% ipython --no-banner

In [1]: import numpy as np

In [2]: np.set_printoptions(precision=2, suppress=True, linewidth=120)

In [3]: E = np.tril(np.array([[0, 6, 1, 4, 2],
   ...:     [6, 1, 9, 4, 5],
   ...:     [5, 2, 2, 4, 7],
   ...:     [1, 3, 9, 3, 6],
   ...:     [5, 8, 8, 4, 0]]), -1) + np.eye(5, dtype=int)

In [4]: E
Out[4]: 
array([[1, 0, 0, 0, 0],
       [6, 1, 0, 0, 0],
       [5, 2, 1, 0, 0],
       [1, 3, 9, 1, 0],
       [5, 8, 8, 4, 1]])

In [5]: np.argsort(-np.linalg.norm(E, axis=0).round(6), kind="stable")[:3]
Out[5]: array([2, 0, 1])

In [6]: np.linalg.cond(E) > 100
Out[6]: np.True_

In [7]: round(np.linalg.norm(E, 2) / np.linalg.norm(E), 2)
Out[7]: np.float64(0.89)

In [8]: K = np.load("m.npy")

In [9]: K
Out[9]: 
array([[0, 0, 0],
       [0, 0, 1],
       [0, 1, 0]])

In [10]: np.linalg.cholesky(K)
LinAlgError: Matrix is not positive definite


In [11]: [round(float(np.linalg.det(K[:i, :i])), 2) + 0 for i in range(1, 4)]
Out[11]: [0.0, 0.0, 0.0]

In [12]: def softmax(z):
    ...:     e = np.exp(z - z.max(axis=-1, keepdims=True))
    ...:     return e / e.sum(axis=-1, keepdims=True)
    ...: 

In [13]: softmax(K).sum(axis=1)
Out[13]: array([1., 1., 1.])

In [14]: softmax(K[0])
Out[14]: array([0.33, 0.33, 0.33])

In [15]: print(softmax(10 * K[0]))
[0.33 0.33 0.33]

In [16]: softmax(K[0] + 2)
Out[16]: array([0.33, 0.33, 0.33])

In [17]: S = K @ K.T / np.sqrt(3)

In [18]: softmax(S).round(6).argmax(axis=1)
Out[18]: array([0, 1, 2])

In [19]: U, s, vt = np.linalg.svd(E)

In [20]: np.argmax(s[:-1] / (s[1:] + 1e-6)) + 1
Out[20]: np.int64(4)

In [21]: M2 = U[:, :4] @ np.diag(s[:4]) @ vt[:4]

In [22]: round(float(np.linalg.norm(E - M2, 2)), 2), np.round(s[4], 2)
Out[22]: (0.01, np.float64(0.01))

In [23]: np.linalg.matrix_rank(M2)
Out[23]: np.int64(4)

In [24]: print(round(np.abs(E - M2).max(), 2))
0.0

In [25]: np.linalg.matrix_rank(E, rtol=0.05)
Out[25]: np.int64(3)

In [26]: round(np.linalg.norm(E - M2) / np.linalg.norm(E), 2)
Out[26]: np.float64(0.0)

In [27]: X = np.array([[1, 0, 1, -3], [-3, 1, 0, 1], [1, -3, 1, 0], [0, 1, -3, 1]])

In [28]: th = np.radians(72)

In [29]: r_ = np.eye(3)

In [30]: r_[0, 0] = r_[1, 1] = np.cos(th)

In [31]: r_[0, 1], r_[1, 0] = -np.sin(th), np.sin(th)

In [32]: print(r_)
[[ 0.31 -0.95  0.  ]
 [ 0.95  0.31  0.  ]
 [ 0.    0.    1.  ]]

In [33]: M2 = K @ r_.T

In [34]: M2
Out[34]: 
array([[ 0.  ,  0.  ,  0.  ],
       [ 0.  ,  0.  ,  1.  ],
       [-0.95,  0.31,  0.  ]])

In [35]: np.allclose(K @ K.T, M2 @ M2.T)
Out[35]: True

In [36]: round(np.linalg.det(r_), 2), round(float(np.trace(r_)), 2)
Out[36]: (np.float64(1.0), 1.62)

In [37]: np.abs(M2 - K).max(axis=0)
Out[37]: array([0.95, 0.69, 0.  ])

In [38]: print(np.linalg.svd(K, compute_uv=False), np.round(np.linalg.svd(M2, compute_uv=False), 2) + 0)
[1. 1. 0.] [1. 1. 0.]
